$ python3 -q
>>> import numpy as np
>>> np.set_printoptions(precision=1, suppress=True, linewidth=140, sign=" ")
>>> O, _ = np.linalg.qr(np.array([[-0.6, 0.6, 0.5],
...     [-1.4, -0.7, -1.8],
...     [0.1, 0.4, -1.0],
...     [0.8, -0.9, 1.1],
...     [0.0, 0.5, -0.3],
...     [0.1, -0.2, -2.5],
...     [0.3, -1.0, 0.4],
...     [-1.7, 0.0, -0.3]]))
>>> A = O @ O.T
>>> print(A.round(1) + 0)
[[ 0.2 -0.1  0.  -0.2  0.1 -0.2 -0.2  0.2]
 [-0.1  0.6  0.   0.  -0.1  0.3  0.2  0.4]
 [ 0.   0.   0.2 -0.2  0.1  0.2 -0.2 -0.1]
 [-0.2  0.  -0.2  0.4 -0.2 -0.1  0.3 -0.2]
 [ 0.1 -0.1  0.1 -0.2  0.1  0.1 -0.2  0. ]
 [-0.2  0.3  0.2 -0.1  0.1  0.6  0.  -0.2]
 [-0.2  0.2 -0.2  0.3 -0.2  0.   0.3  0. ]
 [ 0.2  0.4 -0.1 -0.2  0.  -0.2  0.   0.5]]
>>> print(round(np.abs(np.linalg.eigvals(A)).max(), 1))
1.0
>>> print(np.round(np.linalg.det(A), 1))
-0.0
>>> print(np.round(np.sort(np.abs(np.linalg.eigvals(A))), 1) + 0)
[ 0.  0.  0.  0.  0.  1.  1.  1.]
>>> print(np.round(A @ A, 1) + 0)
[[ 0.2 -0.1  0.  -0.2  0.1 -0.2 -0.2  0.2]
 [-0.1  0.6  0.   0.  -0.1  0.3  0.2  0.4]
 [ 0.   0.   0.2 -0.2  0.1  0.2 -0.2 -0.1]
 [-0.2  0.  -0.2  0.4 -0.2 -0.1  0.3 -0.2]
 [ 0.1 -0.1  0.1 -0.2  0.1  0.1 -0.2  0. ]
 [-0.2  0.3  0.2 -0.1  0.1  0.6  0.  -0.2]
 [-0.2  0.2 -0.2  0.3 -0.2  0.   0.3  0. ]
 [ 0.2  0.4 -0.1 -0.2  0.  -0.2  0.   0.5]]
>>> print(np.allclose(A, A.T))
True
>>> print(np.round(np.linalg.matrix_power(A, 2), 1) + 0)
[[ 0.2 -0.1  0.  -0.2  0.1 -0.2 -0.2  0.2]
 [-0.1  0.6  0.   0.  -0.1  0.3  0.2  0.4]
 [ 0.   0.   0.2 -0.2  0.1  0.2 -0.2 -0.1]
 [-0.2  0.  -0.2  0.4 -0.2 -0.1  0.3 -0.2]
 [ 0.1 -0.1  0.1 -0.2  0.1  0.1 -0.2  0. ]
 [-0.2  0.3  0.2 -0.1  0.1  0.6  0.  -0.2]
 [-0.2  0.2 -0.2  0.3 -0.2  0.   0.3  0. ]
 [ 0.2  0.4 -0.1 -0.2  0.  -0.2  0.   0.5]]
>>> print(np.allclose(A @ A.T, A.T @ A))
True
>>> t3 = np.stack([A, 4 * A, A[::-1]])
>>> print(np.round(t3.sum(axis=0), 1) + 0)
[[ 1.3  0.  -0.2 -1.   0.3 -1.4 -0.9  1.5]
 [-0.5  3.2 -0.3  0.2 -0.7  1.2  1.1  1.8]
 [-0.3  0.1  1.1 -1.   0.6  1.9 -0.8 -0.8]
 [-0.8 -0.3 -0.8  1.8 -0.7 -0.5  1.5 -0.8]
 [ 0.1 -0.5  0.3 -0.4  0.3  0.2 -0.5 -0.4]
 [-1.2  1.2  1.4 -0.7  0.4  3.4 -0.2 -1.1]
 [-1.   1.4 -0.8  1.6 -0.9  0.2  1.8  0.2]
 [ 1.2  1.8 -0.6 -0.9 -0.1 -1.2 -0.3  2.9]]
>>> print((t3 @ A.T).shape)
(3, 8, 8)
>>> print(np.linalg.matrix_rank(t3.reshape(3, -1)))
2
>>> print(np.round(np.linalg.det(t3), 1) + 0)
[ 0.  0.  0.]
>>> rng = np.random.default_rng(545829)
>>> B = A + rng.integers(-2, 3, (8, 3)) @ rng.integers(-2, 3, (3, 8))
>>> print(B.round(1) + 0)
[[ 1.2 -2.1 -3.   0.8  0.1 -0.2  3.8  2.2]
 [-0.1 -3.4 -8.   2.   1.9  6.3  4.2  2.4]
 [-7.   0.   1.2 -6.2  1.1 -0.8 -2.2 -5.1]
 [ 1.8  6.   9.8  0.4 -2.2 -4.1 -7.7 -2.2]
 [-3.9  0.9  4.1 -5.2 -0.9 -5.9 -0.2 -3. ]
 [-5.2  2.3  3.2 -4.1  1.1  1.6 -6.  -5.2]
 [ 2.8 -1.8 -5.2  4.3  0.8  5.   2.3  3. ]
 [-0.8  4.4  6.9 -2.2 -1.  -3.2 -6.  -2.5]]
>>> print(B - A)
[[ 1. -2. -3.  1.  0.  0.  4.  2.]
 [ 0. -4. -8.  2.  2.  6.  4.  2.]
 [-7.  0.  1. -6.  1. -1. -2. -5.]
 [ 2.  6. 10.  0. -2. -4. -8. -2.]
 [-4.  1.  4. -5. -1. -6.  0. -3.]
 [-5.  2.  3. -4.  1.  1. -6. -5.]
 [ 3. -2. -5.  4.  1.  5.  2.  3.]
 [-1.  4.  7. -2. -1. -3. -6. -3.]]
>>> print(np.linalg.matrix_rank(B - A, tol=1e-8))
3
>>> B = np.array([[-0.7, -0.7], [-0.7, -1.3], [0.2, -0.7], [-1.4, -0.3]])
>>> basis = np.array([[1.5, -0.3, 0.1, -0.3, -0.1, 0.0, -0.3],
...     [0.9, -0.2, 0.4, 1.2, 0.7, -0.1, 0.0]])
>>> K = B @ basis
>>> print(K.round(1) + 0)
[[-1.7  0.4 -0.4 -0.6 -0.4  0.1  0.2]
 [-2.2  0.5 -0.6 -1.4 -0.8  0.1  0.2]
 [-0.3  0.1 -0.3 -0.9 -0.5  0.1 -0.1]
 [-2.4  0.5 -0.3  0.1 -0.1  0.   0.4]]
>>> rk = np.linalg.matrix_rank(K)
>>> print(rk)
2
>>> null = np.linalg.svd(K)[2][rk:].T
>>> print([int(np.linalg.matrix_rank(K[:i])) for i in range(1, len(K) + 1)])
[1, 2, 2, 2]
>>> print([int(np.linalg.matrix_rank(np.delete(K, i, axis=0))) for i in range(4)])
[2, 2, 2, 2]
>>> print(np.linalg.matrix_rank(K.T @ K), np.linalg.matrix_rank(K @ K.T))
2 2
>>> Uu, sig, VT = np.linalg.svd(K)
>>> print(np.argmax(sig[:-1] / (sig[1:] + 1e-6)) + 1)
2
>>> B = Uu[:, :2] @ np.diag(sig[:2]) @ VT[:2]
>>> print(B.round(1) + 0)
[[-1.7  0.3 -0.3 -0.6 -0.4  0.1  0.2]
 [-2.2  0.5 -0.6 -1.4 -0.8  0.1  0.2]
 [-0.3  0.1 -0.3 -0.9 -0.5  0.1 -0.1]
 [-2.4  0.5 -0.3  0.1 -0.1  0.   0.4]]
>>> print(round(np.linalg.norm(K - B) / np.linalg.norm(K), 1))
0.0
>>> print(round(np.abs(K - B).max(), 1))
0.0
>>> x0 = np.array([2, 0, 0, 1, 1, 2, 1])
>>> h1 = np.maximum(K @ x0, 0)
>>> print(np.flatnonzero(h1 > 1e-9))
[]
>>> print(np.tanh(K @ x0))
[-1. -1. -1. -1.]
>>> print(h1)
[ 0.  0.  0.  0.]
>>> print(K.T @ h1)
[ 0.  0.  0.  0.  0.  0.  0.]
>>> X = np.array([[1, -1, 1, -1], [1, 0, 0, 0], [1, 1, 1, 1]])
>>> print(round(np.linalg.norm(X) ** 2 / np.linalg.norm(X, 2) ** 2, 1))
2.0
>>> print(round(float(np.linalg.norm(X, 2)), 1))
2.1
>>> print(np.round(np.linalg.norm(X, 1), 1), round(float(np.linalg.norm(X, np.inf)), 1))
3.0 4.0
>>> print(np.linalg.norm(X, axis=1))
[ 2.  1.  2.]
>>> print(np.linalg.norm(X, axis=1).argmax())
0
>>> print(X[0] @ X[1])
1
>>> print(round(float(np.linalg.norm(X[0], 1)), 1), round(float(np.linalg.norm(X[0], np.inf)), 1))
4.0 1.0
>>> B = X[0, 0] * X[1:] - np.outer(X[1:, 0], X[0])
>>> print(B)
[[ 0  1 -1  1]
 [ 0  2  0  2]]
>>> print(np.flatnonzero(~B.round(6).any(axis=1)))
[]
>>> print(np.linalg.matrix_rank(B), np.linalg.matrix_rank(X))
2 3
>>> print(np.linalg.cond(K) > 100)
True
>>> print(round(float(np.linalg.norm(K, 2) / np.linalg.norm(K)), 1))
0.9
>>> print([round(float(x), 1) for x in np.linalg.svd(K, compute_uv=False)[:3]])
[4.1, 1.4, 0.0]
>>> B = X / np.sqrt((X ** 2).mean(axis=1, keepdims=True))
>>> print(X - X.mean(axis=1, keepdims=True))
[[ 1.  -1.   1.  -1. ]
 [ 0.8 -0.2 -0.2 -0.2]
 [ 0.   0.   0.   0. ]]
>>> print(B[2])
[ 1.  1.  1.  1.]
>>> print(np.linalg.matrix_rank(X - X.mean(axis=1, keepdims=True)))
2
>>> data = np.load("layer14.npy")
>>> print(data)
[[ 2.6  3.2  7.2]
 [-1.7 -3.1 -1.5]
 [ 1.4 -1.8 -2.5]
 [ 2.9 -4.  -2.5]
 [ 1.7  2.6  8.5]
 [ 1.7  0.3  6.2]
 [ 3.4  3.3  8.8]
 [ 3.   2.4  8.7]
 [ 0.8 -1.8 -3.1]
 [ 3.   1.9  9. ]
 [ 2.2  2.9 10.2]
 [ 0.4 -2.7 -2.7]
 [ 3.1  2.4  9.3]
 [ 2.9  3.   7.8]
 [ 0.1 -3.9 -3.6]
 [ 0.4 -1.9 -1.8]
 [ 1.6 -1.5 -2. ]
 [ 0.7  1.5  7.6]
 [ 2.7  3.4  7.7]
 [ 0.2  4.2  9.5]
 [ 4.1  1.1  8.6]
 [ 3.   2.8  8.9]
 [ 1.3 -4.2 -3.8]
 [ 0.5 -2.  -3.2]
 [ 2.3  2.5  8.9]
 [ 1.  -3.  -1.5]
 [ 1.8 -4.5 -1.9]]
>>> gram = np.cov(data, rowvar=False)
>>> print(gram)
[[  1.7   2.    4.4]
 [  2.    8.4  15.4]
 [  4.4  15.4  31.7]]
>>> print(np.round(np.corrcoef(data[:, 1], data[:, 0])[0, 1], 1))
0.5
>>> print(np.polyfit(data[:, 1], data[:, 0], 1))
[ 0.2  1.7]
>>> print(np.argwhere(np.triu(np.abs(np.corrcoef(data.T)) > 0.8, 1)))
[[ 1  2]]
>>> print(gram.shape)
(3, 3)
>>> print(np.linalg.eigvalsh(gram)[::-1])
[ 39.9   1.2   0.7]
>>> print(np.argsort(-data.std(axis=0).round(6), kind="stable"))
[ 2  1  0]
>>> print(np.corrcoef(data.T))
[[ 1.   0.5  0.6]
 [ 0.5  1.   0.9]
 [ 0.6  0.9  1. ]]
>>> J = np.load("data.npy")
>>> print(J.round(1) + 0)
[[-1.  -0.8  0.8 -0.5 -0.6 -1.  -0.3]
 [-0.1 -0.9  0.8  1.3 -0.1  0.9 -0.4]
 [-0.2 -0.3 -0.8 -0.8 -0.3  0.8 -1.4]
 [-0.2  0.   0.4 -0.8 -0.9  1.1  1.1]
 [-0.3  1.6  0.6  0.3 -0.7  0.  -0.7]
 [ 0.1 -0.2 -1.1  0.8 -1.4 -0.4  0.2]
 [-1.7  0.3 -0.6  0.4  0.6  0.3  0.4]]
>>> B = np.linalg.inv(J)
>>> print(round(float(np.linalg.det(J) * np.linalg.det(B)), 1))
1.0
>>> print((np.abs(B) > 1e-9).astype(int))
[[ 1  1  1  1  1  1  1]
 [ 1  1  1  1  1  1  1]
 [ 1  1  1  1  1  1  1]
 [ 1  1  1  1  1  1  1]
 [ 1  1  1  1  1  1  1]
 [ 1  1  1  1  1  1  1]
 [ 1  1  1  1  1  1  1]]
>>> print(np.round(np.linalg.inv(B), 1) + 0)
[[-1.  -0.8  0.8 -0.5 -0.6 -1.  -0.3]
 [-0.1 -0.9  0.8  1.3 -0.1  0.9 -0.4]
 [-0.2 -0.3 -0.8 -0.8 -0.3  0.8 -1.4]
 [-0.2  0.   0.4 -0.8 -0.9  1.1  1.1]
 [-0.3  1.6  0.6  0.3 -0.7  0.  -0.7]
 [ 0.1 -0.2 -1.1  0.8 -1.4 -0.4  0.2]
 [-1.7  0.3 -0.6  0.4  0.6  0.3  0.4]]
>>> print(round(float(np.linalg.cond(J)), 1))
1.0
>>> x0 = np.array([3, 5, 3, 4, 0, 4, 2])
>>> print(J @ np.ones(7))
[-3.5  1.4 -2.9  0.7  0.9 -2.  -0.4]
>>> print(np.linalg.norm(J @ x0) <= np.linalg.norm(J, 2) * np.linalg.norm(x0) + 1e-9)
True
>>> print(J @ x0)
[-11.4   5.4  -7.2   4.    8.9  -2.2  -2.2]
>>> print((J @ x0).argmax())
4
>>> print(np.round(np.linalg.pinv(J), 1) + 0)
[[-0.2  0.   0.   0.  -0.1  0.  -0.4]
 [-0.2 -0.2 -0.1  0.   0.4 -0.1  0.1]
 [ 0.2  0.2 -0.2  0.1  0.2 -0.3 -0.2]
 [-0.1  0.3 -0.2 -0.2  0.1  0.2  0.1]
 [-0.2  0.  -0.1 -0.2 -0.2 -0.3  0.1]
 [-0.3  0.2  0.2  0.3  0.  -0.1  0.1]
 [-0.1 -0.1 -0.3  0.3 -0.2  0.1  0.1]]
>>> print(np.linalg.norm(J, axis=0))
[ 2.  2.  2.  2.  2.  2.  2.]
>>> print(np.linalg.svd(J, compute_uv=False))
[ 2.  2.  2.  2.  2.  2.  2.]
>>> print(round(float(J[:, 0] @ J[:, 6]), 1))
0.0
>>> def softmax(z):
...     e = np.exp(z - z.max(axis=-1, keepdims=True))
...     return e / e.sum(axis=-1, keepdims=True)
... 
>>> print(np.round(softmax(J[5] + 3), 1) + 0)
[ 0.2  0.1  0.   0.3  0.   0.1  0.2]
>>> S = J @ J.T / np.sqrt(7)
>>> print(np.round(softmax(S)[5] @ J, 1) + 0)
[-0.3 -0.1 -0.4  0.3 -0.8  0.   0. ]
>>> print(np.round(np.linalg.norm(J[0] - J[3]), 1))
2.8
>>> print(np.linalg.norm(J, axis=0))
[ 2.  2.  2.  2.  2.  2.  2.]
>>> print(np.round(np.linalg.norm(J, 1), 1), np.round(np.linalg.norm(J, np.inf), 1))
5.1 5.0
>>> print(round(float(np.linalg.norm(J, 2)), 1))
2.0
>>> print(round(np.linalg.norm(J) ** 2 / np.linalg.norm(J, 2) ** 2, 1))
7.0
>>> print(np.linalg.norm(J, axis=1))
[ 2.  2.  2.  2.  2.  2.  2.]
>>> feats = np.load("run4.npy")
>>> print(feats)
[[ 0  1 -1  1  1  2 -2  1]
 [ 0  0 -2 -2  2  1  2  0]
 [ 0  0  0 -2  2 -2 -1 -2]
 [ 0  0  0  0  0  1  0  1]
 [ 0  0  0  0  0 -1 -2  2]
 [ 0  0  0  0  0  0  0  0]
 [ 0  0  0  0  0  0  0 -2]
 [ 0  0  0  0  0  0  0  0]]
>>> rk = np.linalg.matrix_rank(feats)
>>> print(rk)
6
>>> null = np.linalg.svd(feats)[2][rk:].T
>>> print(np.round(feats @ null, 1) + 0)
[[ 0.  0.]
 [ 0.  0.]
 [ 0.  0.]
 [ 0.  0.]
 [ 0.  0.]
 [ 0.  0.]
 [ 0.  0.]
 [ 0.  0.]]
>>> print([int(np.linalg.matrix_rank(feats[:i])) for i in range(1, len(feats) + 1)])
[1, 2, 3, 4, 5, 5, 6, 6]
>>> print([int(np.linalg.matrix_rank(feats[:, :j + 1])) for j in range(8)])
[0, 1, 2, 3, 3, 4, 5, 6]
>>> print([int(np.linalg.matrix_rank(np.delete(feats, i, axis=0))) for i in range(8)])
[5, 5, 5, 5, 5, 6, 5, 6]
>>> print([int(np.linalg.matrix_rank(np.linalg.matrix_power(feats, p))) for p in range(1, 9)])
[6, 4, 3, 2, 1, 0, 0, 0]
>>> print(np.prod(np.diag(feats)), np.round(np.linalg.det(feats), 1))
0 0.0
>>> print(np.sort(np.linalg.eigvals(feats)))
[ 0.  0.  0.  0.  0.  0.  0.  0.]
>>> print(round(float(np.abs(np.linalg.eigvals(feats)).max()), 1))
0.0
>>> print(np.round(np.linalg.det(feats), 1))
0.0
>>> print(feats @ feats)
[[ 0  0 -2  0  0  3  1  9]
 [ 0  0  0  4 -4  0 -2  2]
 [ 0  0  0  0  0 -4 -4  4]
 [ 0  0  0  0  0  0  0  0]
 [ 0  0  0  0  0  0  0  4]
 [ 0  0  0  0  0  0  0  0]
 [ 0  0  0  0  0  0  0  0]
 [ 0  0  0  0  0  0  0  0]]
>>> print((feats + feats.T) / 2)
[[ 0.   0.5 -0.5  0.5  0.5  1.  -1.   0.5]
 [ 0.5  0.  -1.  -1.   1.   0.5  1.   0. ]
 [-0.5 -1.   0.  -1.   1.  -1.  -0.5 -1. ]
 [ 0.5 -1.  -1.   0.   0.   0.5  0.   0.5]
 [ 0.5  1.   1.   0.   0.  -0.5 -1.   1. ]
 [ 1.   0.5 -1.   0.5 -0.5  0.   0.   0. ]
 [-1.   1.  -0.5  0.  -1.   0.   0.  -1. ]
 [ 0.5  0.  -1.   0.5  1.   0.  -1.   0. ]]
>>> print(np.allclose(feats, feats.T))
False
>>> print(np.sort(np.abs(np.linalg.eigvals(feats))))
[ 0.  0.  0.  0.  0.  0.  0.  0.]
>>> t3 = np.stack([feats, 4 * feats, feats[::-1]])
>>> print(t3.sum(axis=0))
[[  0   5  -5   5   5  10 -10   5]
 [  0   0 -10 -10  10   5  10  -2]
 [  0   0   0 -10  10 -10  -5 -10]
 [  0   0   0   0   0   4  -2   7]
 [  0   0   0   0   0  -4 -10  11]
 [  0   0   0  -2   2  -2  -1  -2]
 [  0   0  -2  -2   2   1   2 -10]
 [  0   1  -1   1   1   2  -2   1]]
>>> mat = np.array([[1, 0, 0, 0, 0, 0],
...     [5, 1, 0, 0, 0, 0],
...     [4, 0, 1, 0, 0, 0],
...     [0, 2, 4, 1, 0, 0],
...     [4, 2, 3, 1, 1, 0],
...     [2, 2, 2, 0, 0, 1]])
>>> B = np.array([[1, 3], [1, 5], [1, 2], [4, 3], [4, 3], [1, 0], [4, 3]])
>>> print(J @ B)
[[ -7.8  -9.6]
 [  3.6  -1. ]
 [-10.3 -11. ]
 [ -1.2  -1.7]
 [ -2.3   5. ]
 [ -3.1  -4.2]
 [  3.6  -1.1]]
>>> print(np.linalg.matrix_rank(np.vstack([J, B.T])))
7
>>> print(np.vstack([J, B.T]).shape)
(9, 7)
>>> z = rng.permutation(6)
>>> print(z)
[ 3  1  5  2  4  0]
>>> B = mat[z][:, z]
>>> print(round(float(np.linalg.det(B)), 1), np.round(np.linalg.det(mat[z]), 1))
1.0 -1.0
>>> print(np.sort(np.abs(np.linalg.eigvals(B))))
[ 1.  1.  1.  1.  1.  1.]
>>> print(B)
[[ 1  2  0  4  0  0]
 [ 0  1  0  0  0  5]
 [ 0  2  1  2  0  2]
 [ 0  0  0  1  0  4]
 [ 1  2  0  3  1  4]
 [ 0  0  0  0  0  1]]
>>> print(np.allclose(K[:-1].T @ np.linalg.lstsq(K[:-1].T, K[-1])[0], K[-1]))
True
>>> print(np.linalg.lstsq(K[:-1].T, K[-1])[2])
2
>>> z = rng.permutation(6)
>>> B = mat[:, z] * rng.choice([-1, 1], 6)
>>> print(B)
[[ 0 -1  0  0  0  0]
 [ 0 -5  1  0  0  0]
 [ 1 -4  0  0  0  0]
 [ 4  0  2  0  1  0]
 [ 3 -4  2  1  1  0]
 [ 2 -2  2  0  0 -1]]
>>> Uu, _, VT = np.linalg.svd(mat.T @ B)
>>> print(np.round(Uu @ VT, 1) + 0)
[[ 0. -1.  0.  0.  0.  0.]
 [ 0.  0.  1.  0.  0.  0.]
 [ 1.  0.  0.  0.  0.  0.]
 [ 0.  0.  0.  0.  1.  0.]
 [ 0.  0.  0.  1.  0.  0.]
 [ 0.  0.  0.  0.  0. -1.]]
>>> print(z)
[ 2  0  1  4  3  5]
>>> print(np.round(np.linalg.lstsq(mat, B)[0], 1) + 0)
[[ 0. -1.  0.  0.  0.  0.]
 [ 0.  0.  1.  0.  0.  0.]
 [ 1.  0.  0.  0.  0.  0.]
 [ 0.  0.  0.  0.  1.  0.]
 [ 0.  0.  0.  1.  0.  0.]
 [ 0.  0.  0.  0.  0. -1.]]
